>>> import numpy as np
>>> np.set_printoptions(precision=2, suppress=True, linewidth=140, legacy="1.25")
>>> def rd(a):
...     return np.round(a, 2) + 0
... 
>>> X = np.load("case8.npy")
>>> print(X)
[[ 2  5  0  0]
 [ 3  5  0  0]
 [ 0  0 -4 -4]
 [ 0  0  3  4]]
>>> # splits into 2 blocks
>>> rng = np.random.default_rng(9301)
>>> idx = rng.permutation(4)
>>> B = X[:, idx] * rng.choice([-1, 1], 4)
>>> print(B)
[[-5 -2  0  0]
 [-5 -3  0  0]
 [ 0  0  4  4]
 [ 0  0 -4 -3]]
>>> U, _, Vh = np.linalg.svd(X.T @ B)
>>> print(rd(U @ Vh))
[[ 0. -1.  0.  0.]
 [-1.  0.  0.  0.]
 [ 0.  0.  0. -1.]
 [ 0.  0. -1.  0.]]
>>> print(idx)
[1 0 3 2]
>>> print(np.flatnonzero(np.linalg.matrix_power((X != 0) + (X.T != 0) + np.eye(4), 4)[0]))
[0 1]
>>> print(X @ X)
[[19 35  0  0]
 [21 40  0  0]
 [ 0  0  4  0]
 [ 0  0  0  4]]
>>> print(rd(np.sort(np.linalg.eigvals(X).real)))
[-2.   -0.65  2.    7.65]
>>> ev, evecs = np.linalg.eig(X)
>>> print(np.prod(ev))
20.0
>>> print(rd(np.sort(np.linalg.eigvals(np.linalg.inv(X)))))
[-1.53 -0.5   0.13  0.5 ]
>>> print(rd(np.sort(np.linalg.eigvals(X @ X))))
[ 0.43  4.    4.   58.57]
>>> print(rd(ev))
[-0.65  7.65 -2.    2.  ]
>>> hat = np.triu(np.array([[2, 0, -2, 1], [1, 1, -1, 0], [1, 2, 0, 0], [2, 1, -2, -1]]), 1) + np.eye(4)
>>> B = hat @ X @ np.linalg.inv(hat)
>>> print(hat @ X - X @ hat)
[[ 0.  0. 20. 10.]
 [ 0.  0. 15.  1.]
 [ 0.  0.  0.  0.]
 [ 0.  0.  0.  0.]]
>>> print(np.linalg.matrix_rank(B))
4
>>> print(rd(np.linalg.det(B)))
20.0
>>> B = np.array([[0, 3], [2, 3], [0, 0], [2, 3]])
>>> print(np.linalg.matrix_rank(X @ B))
2
>>> print(np.einsum("ij->j", X))
[ 5 10 -1  0]
>>> print(np.vstack([X, B.T]).shape)
(6, 4)
>>> print(np.linalg.matrix_rank(np.vstack([X, B.T])))
4
>>> print(np.einsum("ij,ij->i", X, X))
[29 34 32 25]
>>> K = np.loadtxt("x.csv", delimiter=",")
>>> print(K)
[[-27.   0. -18. -18.]
 [ -6.   0.  -4.  -4.]
 [ 24.   0.  16.  16.]]
>>> U, sig, Vh = np.linalg.svd(K)
>>> evecs = Vh[:(sig > 1e-8).sum()]
>>> vec = K[2] + -1 * K[1] + rng.integers(2) * np.eye(4)[1]
>>> print(vec)
[30.  1. 20. 20.]
>>> print(np.allclose(evecs.T @ evecs @ vec, vec))
False
